% ipython --no-banner

In [1]: import numpy as np

In [2]: np.set_printoptions(precision=2, suppress=True, linewidth=160, sign=" ")

In [3]: rnd = lambda a: np.round(a, 2) + 0

In [4]: J = np.loadtxt("m.csv", delimiter=",")

In [5]: rnd(J)
Out[5]: 
array([[-0.78,  3.01, -1.48, -1.99, -0.45],
       [ 0.52, -1.33, -3.04,  0.52, -2.11],
       [ 2.33, -0.19, -1.56, -0.67,  2.77],
       [-2.07, -2.21, -0.36, -2.46,  0.8 ],
       [-2.33,  0.48, -1.42,  2.3 ,  1.75]])

In [6]: rnd(np.linalg.norm(J, axis=1))
Out[6]: array([ 4.,  4.,  4.,  4.,  4.])

In [7]: rnd(np.linalg.norm(J, "nuc"))
Out[7]: np.float64(20.0)

In [8]: rnd(np.linalg.norm(J[2] - J[1]))
Out[8]: np.float64(5.66)

In [9]: rnd(np.linalg.norm(J[2], 1)), rnd(np.linalg.norm(J[2], np.inf))
Out[9]: (np.float64(7.51), np.float64(2.77))

In [10]: C2 = J.T @ J

In [11]: np.linalg.matrix_rank(C2)
Out[11]: np.int64(5)

In [12]: rnd(np.linalg.eigvalsh(C2)[::-1])
Out[12]: array([ 16.,  16.,  16.,  16.,  16.])

In [13]: (J @ J.T).shape
Out[13]: (5, 5)

In [14]: rnd(np.diag(C2))
Out[14]: array([ 16.,  16.,  16.,  16.,  16.])

In [15]: O, evecs = np.linalg.qr(J[:, :2])[0], np.linalg.qr(J[:, 2:])[0]

In [16]: s = np.linalg.svd(O.T @ evecs, compute_uv=False)

In [17]: rnd(np.linalg.norm(O @ O.T - evecs @ evecs.T, 2))
Out[17]: np.float64(1.0)

In [18]: (s > 0.9).sum()
Out[18]: np.int64(0)

In [19]: M2 = np.array([[-1, 0, -2], [0, -2, 1], [2, 0, 1]])

In [20]: A = M2.T @ M2

In [21]: A
Out[21]: 
array([[ 5,  0,  4],
       [ 0,  4, -2],
       [ 4, -2,  6]])

In [22]: w, evecs = np.linalg.eigh(A)

In [23]: rnd(evecs.T @ A @ evecs)
Out[23]: 
array([[ 0.86,  0.  ,  0.  ],
       [ 0.  ,  4.22,  0.  ],
       [ 0.  ,  0.  ,  9.92]])

In [24]: rnd(evecs @ np.diag(w) @ evecs.T)
Out[24]: 
array([[ 5.,  0.,  4.],
       [ 0.,  4., -2.],
       [ 4., -2.,  6.]])

In [25]: rnd(w)
Out[25]: array([ 0.86,  4.22,  9.92])

In [26]: rnd(np.abs(evecs[:, -1]))
Out[26]: array([ 0.61,  0.25,  0.75])

In [27]: rnd(evecs.T @ evecs)
Out[27]: 
array([[ 1.,  0.,  0.],
       [ 0.,  1.,  0.],
       [ 0.,  0.,  1.]])

In [28]: np.abs(evecs[:, -1]).round(6).argmax()
Out[28]: np.int64(2)

In [29]: w, evecs = np.linalg.eig(A)

In [30]: rnd(w)
Out[30]: array([ 9.92,  0.86,  4.22])

In [31]: rnd(A @ evecs[:, 0] - w[0] * evecs[:, 0])
Out[31]: array([ 0.,  0.,  0.])

In [32]: rnd(np.prod(w))
Out[32]: np.float64(36.0)

In [33]: rnd(np.sort(np.linalg.eigvals(A @ A)))
Out[33]: array([  0.74,  17.77,  98.49])

In [34]: M2 = np.array([[0, -1, -3, 2, -2],
    ...:     [-3, -1, 1, 0, 1],
    ...:     [3, 3, 0, 3, -3],
    ...:     [-3, 0, 0, 1, 3],
    ...:     [-1, 1, 1, -1, 1]])

In [35]: E = np.tril(M2)

In [36]: E
Out[36]: 
array([[ 0,  0,  0,  0,  0],
       [-3, -1,  0,  0,  0],
       [ 3,  3,  0,  0,  0],
       [-3,  0,  0,  1,  0],
       [-1,  1,  1, -1,  1]])

In [37]: Uu, s, vt = np.linalg.svd(E)

In [38]: rnd(s)
Out[38]: array([ 5.79,  2.55,  1.68,  0.34,  0.  ])

In [39]: M2 = Uu[:, :4] @ np.diag(s[:4]) @ vt[:4]

In [40]: rnd(np.linalg.norm(E - M2, 2)), rnd(s[4])
Out[40]: (np.float64(0.0), np.float64(0.0))

In [41]: rnd(M2)
Out[41]: 
array([[ 0.,  0.,  0.,  0.,  0.],
       [-3., -1.,  0.,  0.,  0.],
       [ 3.,  3.,  0.,  0.,  0.],
       [-3.,  0.,  0.,  1.,  0.],
       [-1.,  1.,  1., -1.,  1.]])

In [42]: rnd(np.linalg.norm(E - M2) / np.linalg.norm(E))
Out[42]: np.float64(0.0)

In [43]: np.linalg.matrix_rank(M2)
Out[43]: np.int64(4)

In [44]: np.linalg.matrix_rank(E, rtol=0.05)
Out[44]: np.int64(4)

In [45]: rng = np.random.default_rng(15324)

In [46]: labels = rng.permutation(5)

In [47]: labels
Out[47]: array([ 0,  2,  3,  4,  1])

In [48]: M2 = E[labels][:, labels]

In [49]: np.trace(M2)
Out[49]: np.int64(1)

In [50]: np.allclose(M2, E)
Out[50]: False

In [51]: rnd(np.sort(np.abs(np.linalg.eigvals(M2))))
Out[51]: array([ 0.,  0.,  1.,  1.,  1.])

In [52]: M2 = np.array([[2, 1], [1, 2], [3, 3], [2, 2], [0, 3]])

In [53]: np.vstack([E, M2.T]).shape
Out[53]: (7, 5)

In [54]: np.einsum("ij->j", E)
Out[54]: array([-4,  3,  1,  0,  1])

In [55]: np.einsum("ik,kj->ji", E, M2)
Out[55]: 
array([[ 0, -7,  9, -4,  0],
       [ 0, -5,  9, -1,  5]])

In [56]: np.linalg.lstsq(E[:-1].T, E[-1])[2]
Out[56]: np.int32(3)

In [57]: try:
    ...:     np.linalg.inv(E)
    ...: except np.linalg.LinAlgError as e:
    ...:     print(e)
    ...: 
Singular matrix

In [58]: rnd(np.trace(np.linalg.pinv(E) @ E))
Out[58]: np.float64(4.0)

In [59]: np.allclose(E[:-1].T @ np.linalg.lstsq(E[:-1].T, E[-1])[0], E[-1])
Out[59]: False

In [60]: F = np.load("dump.npy")

In [61]: F
Out[61]: 
array([[ 2,  2, -1],
       [ 1, -2,  1],
       [ 2,  2, -1],
       [-2,  4, -2]])

In [62]: Uu, s, vt = np.linalg.svd(F)

In [63]: evecs = vt[:(s > 1e-8).sum()]

In [64]: vec = F[1] + -3 * F[2] + rng.integers(2) * np.eye(3)[1]

In [65]: vec
Out[65]: array([-5., -7.,  4.])

In [66]: rnd(np.diag(evecs.T @ evecs))
Out[66]: array([ 1. ,  0.8,  0.2])

In [67]: np.linalg.matrix_rank(np.vstack([F, vec]))
Out[67]: np.int64(3)

In [68]: t3 = np.stack([F, 2 * F, F[::-1]])

In [69]: rnd(np.linalg.norm(t3, axis=(1, 2)))
Out[69]: array([  6.93,  13.86,   6.93])

In [70]: [round(float(x), 2) for x in np.linalg.svd(F, compute_uv=False)[:3]]
Out[70]: [5.94, 3.57, 0.0]

In [71]: np.argsort(-np.linalg.norm(F, axis=0).round(6), kind="stable")[:3]
Out[71]: array([ 1,  0,  2])

In [72]: Uu, s, vt = np.linalg.svd(F)

In [73]: np.argmax(s[:-1] / (s[1:] + 1e-6)) + 1
Out[73]: np.int64(2)

In [74]: M2 = Uu[:, :2] @ np.diag(s[:2]) @ vt[:2]

In [75]: rnd(np.linalg.norm(F - M2, 2)), rnd(s[2])
Out[75]: (np.float64(0.0), np.float64(0.0))

In [76]: rnd(np.abs(F - M2).max())
Out[76]: np.float64(0.0)

In [77]: arr = np.array([[-3, 0, 0], [-2, 0, 0], [-2, -2, -1]])

In [78]: np.linalg.lstsq(arr[:-1].T, arr[-1])[2]
Out[78]: np.int32(1)

In [79]: np.abs(np.diag(np.linalg.qr(arr)[1])) > 1e-9
Out[79]: array([ True,  True, False])

In [80]: M2 = np.array([[2, 3, 0], [1, 0, 0]])

In [81]: basis = np.kron(M2, arr)

In [82]: basis
Out[82]: 
array([[-6,  0,  0, -9,  0,  0,  0,  0,  0],
       [-4,  0,  0, -6,  0,  0,  0,  0,  0],
       [-4, -4, -2, -6, -6, -3,  0,  0,  0],
       [-3,  0,  0,  0,  0,  0,  0,  0,  0],
       [-2,  0,  0,  0,  0,  0,  0,  0,  0],
       [-2, -2, -1,  0,  0,  0,  0,  0,  0]])

In [83]: basis.shape
Out[83]: (6, 9)

In [84]: M = np.loadtxt("block19.csv", delimiter=",")

In [85]: M
Out[85]: 
array([[ 12.,   9.,  -3.,  -4.,  -4.],
       [  3.,   7.,   5.,  -7.,   5.],
       [  2.,   1.,   2.,  -9.,  -6.],
       [  2.,  -2.,  -3., -19.,   6.],
       [  4.,   9.,  -9.,  -3.,   4.]])

In [86]: labels = rng.permutation(5)

In [87]: M2 = M[:, labels] * rng.choice([-1, 1], 5)

In [88]: M2
Out[88]: 
array([[ -9.,  -4.,   3.,  -4., -12.],
       [ -7.,   5.,  -5.,  -7.,  -3.],
       [ -1.,  -6.,  -2.,  -9.,  -2.],
       [  2.,   6.,   3., -19.,  -2.],
       [ -9.,   4.,   9.,  -3.,  -4.]])

In [89]: Uu, _, vt = np.linalg.svd(M.T @ M2)

In [90]: labels
Out[90]: array([ 1,  4,  2,  3,  0])

In [91]: rnd(np.linalg.lstsq(M, M2)[0])
Out[91]: 
array([[ 0.,  0.,  0.,  0., -1.],
       [-1.,  0.,  0.,  0.,  0.],
       [ 0.,  0., -1.,  0.,  0.],
       [ 0.,  0.,  0.,  1.,  0.],
       [ 0.,  1.,  0.,  0.,  0.]])

In [92]: r0 = np.array([-3, -1, -3, 0, -1])

In [93]: M2 = M + np.outer(r0, np.eye(5)[3])

In [94]: np.linalg.matrix_rank(M2 - M)
Out[94]: np.int64(1)

In [95]: M2
Out[95]: 
array([[ 12.,   9.,  -3.,  -7.,  -4.],
       [  3.,   7.,   5.,  -8.,   5.],
       [  2.,   1.,   2., -12.,  -6.],
       [  2.,  -2.,  -3., -19.,   6.],
       [  4.,   9.,  -9.,  -4.,   4.]])

In [96]: np.linalg.matrix_rank(np.linalg.inv(M2) - np.linalg.inv(M), tol=1e-8)
Out[96]: np.int64(1)

In [97]: basis = np.sign(np.array([[2, 2, -1, 2], [-2, -2, 2, 0], [-3, -1, 1, 2], [2, 0, 2, -3]]))

In [98]: M2 = (np.tril(basis, -1) + np.eye(4)) @ (np.triu(basis, 1) + np.eye(4))

In [99]: w = np.array([-9, 9, -7, -7])

In [100]: K = np.rint(M2 * w @ np.linalg.inv(M2)) + 0

In [101]: K
Out[101]: 
array([[-97., -24., -42.,  22.],
       [ 26.,   1.,  10.,  -6.],
       [154.,  40.,  67., -38.],
       [-90., -24., -42.,  15.]])

In [102]: np.allclose(A, A.T)
Out[102]: True

In [103]: A.inv()
---------------------------------------------------------------------------
AttributeError                            Traceback (most recent call last)
Cell In[103], line 1
----> 1 A.inv()

AttributeError: 'numpy.ndarray' object has no attribute 'inv'

In [104]: (A + A.T) / 2
Out[104]: 
array([[ 5.,  0.,  4.],
       [ 0.,  4., -2.],
       [ 4., -2.,  6.]])

In [105]: np.linalg.determinant(A)
---------------------------------------------------------------------------
AttributeError                            Traceback (most recent call last)
Cell In[105], line 1
----> 1 np.linalg.determinant(A)

AttributeError: module 'numpy.linalg' has no attribute 'determinant'

In [106]: feats = np.load("sample8.npy")

In [107]: feats
Out[107]: 
array([[ -1.1,  -0.2,   1.1],
       [  1. ,   0.4,   0.1],
       [  0.8,   0.8,   1.3],
       [ -0.5,  -1.4,  -1.2],
       [ -0.2,   0.5,  -0.4],
       [  2. , -10. , -30. ],
       [ -0.6,  -0.8,   0.2],
       [  0.3,   0.1,   0.4],
       [  0.1,  -3. ,   0.2],
       [ -1.3,   0.6,   1.1],
       [  0. ,  -0.5,  -1.8],
       [ -2. ,  -1.1,   0.3],
       [ -0.5,   0.4,  -0.2],
       [ -0.8,   0.2,  -0.2],
       [  1.2,  -0.1,  -0.3],
       [ -0.1,   0.8,  -0.9],
       [ -1.1,  -1.3,  -1.1],
       [ -0.4,   0.4,  -2.1],
       [ -0.1,  -1.1,   0.6],
       [  0.6,  -2.5,   0.1],
       [ -1.5,   1.7,  -0.8],
       [ -0.5,   0. ,   0.9],
       [ -0.3,   0.6,   0.8]])

In [108]: ang = np.radians(45)

In [109]: Rm = np.eye(3)

In [110]: Rm[2, 2] = Rm[0, 0] = np.cos(ang)

In [111]: Rm[2, 0], Rm[0, 2] = -np.sin(ang), np.sin(ang)

In [112]: rnd(Rm)
Out[112]: 
array([[ 0.71,  0.  ,  0.71],
       [ 0.  ,  1.  ,  0.  ],
       [-0.71,  0.  ,  0.71]])

In [113]: M2 = feats @ Rm.T

In [114]: rnd(np.linalg.svd(feats, compute_uv=False)), rnd(np.linalg.svd(M2, compute_uv=False))
Out[114]: (array([ 31.99,   5.14,   4.01]), array([ 31.99,   5.14,   4.01]))

In [115]: np.allclose(np.linalg.norm(feats, axis=1), np.linalg.norm(M2, axis=1))
Out[115]: True

In [116]: rnd(np.linalg.det(Rm)), rnd(np.trace(Rm))
Out[116]: (np.float64(1.0), np.float64(2.41))

In [117]: rnd(np.abs(M2 - feats).max(axis=0))
Out[117]: array([ 21.8 ,   0.  ,   7.37])

In [118]: M2 = A + rng.integers(-2, 3, (3, 2)) @ rng.integers(-2, 3, (2, 3))

In [119]: M2
Out[119]: 
array([[ 3,  1,  3],
       [ 0,  6,  0],
       [ 8, -2, 10]])

In [120]: M2 - A
Out[120]: 
array([[-2,  1, -1],
       [ 0,  2,  2],
       [ 4,  0,  4]])

In [121]: rnd(np.linalg.svd(M2 - A, compute_uv=False))
Out[121]: array([ 6.21,  2.73,  0.  ])

In [122]: np.linalg.matrix_rank(M2 - A, tol=1e-8)
Out[122]: np.int64(2)

In [123]: np.abs(M2 - A).sum(axis=1)
Out[123]: array([ 4,  4,  8])
